In [1]: import numpy as np

In [2]: np.set_printoptions(precision=1, suppress=True, linewidth=200, floatmode="fixed")

In [3]: def rd(a):
   ...:     return np.round(a, 1) + 0
   ...: 

In [4]: E = np.minimum.outer(np.arange(1, 7), np.arange(1, 7)) * 4

In [5]: E
Out[5]: 
array([[ 4,  4,  4,  4,  4,  4],
       [ 4,  8,  8,  8,  8,  8],
       [ 4,  8, 12, 12, 12, 12],
       [ 4,  8, 12, 16, 16, 16],
       [ 4,  8, 12, 16, 20, 20],
       [ 4,  8, 12, 16, 20, 24]])

In [6]: # symmetric, so the eigenvalues are real

In [7]: rd(np.linalg.norm(E, axis=0))
Out[7]: array([ 9.8, 18.3, 25.6, 31.5, 35.8, 38.2])

In [8]: rd(np.linalg.norm(E, axis=1))
Out[8]: array([ 9.8, 18.3, 25.6, 31.5, 35.8, 38.2])

In [9]: print(rd(np.linalg.norm(E[1] - E[0])))
8.9

In [10]: rd(np.linalg.norm(E, 1)), rd(np.linalg.norm(E, np.inf))
Out[10]: (np.float64(84.0), np.float64(84.0))

In [11]: rd(np.linalg.norm(E) ** 2 / np.linalg.norm(E, 2) ** 2)
Out[11]: np.float64(1.0)

In [12]: np.linalg.norm(E, axis=1).argmax()
Out[12]: np.int64(5)

In [13]: rd(np.linalg.norm(E, "nuc"))
Out[13]: np.float64(84.0)

In [14]: rng = np.random.default_rng(415)

In [15]: z = rng.permutation(6)

In [16]: z
Out[16]: array([1, 0, 2, 4, 3, 5])

In [17]: other = E[z][:, z]

In [18]: rd(np.linalg.det(other)), rd(np.linalg.det(E[z]))
Out[18]: (np.float64(4096.0), np.float64(4096.0))

In [19]: print(np.diag(other))
[ 8  4 12 20 16 24]

In [20]: x = np.ones(6)

In [21]: for _ in range(3):
    ...:     x = E @ x
    ...:     x /= np.linalg.norm(x)
    ...:     print(round(x @ E @ x, 1))
    ...: 
68.7
68.8
68.8

In [22]: rd(np.linalg.eigvalsh(E)[-1])
Out[22]: np.float64(68.8)
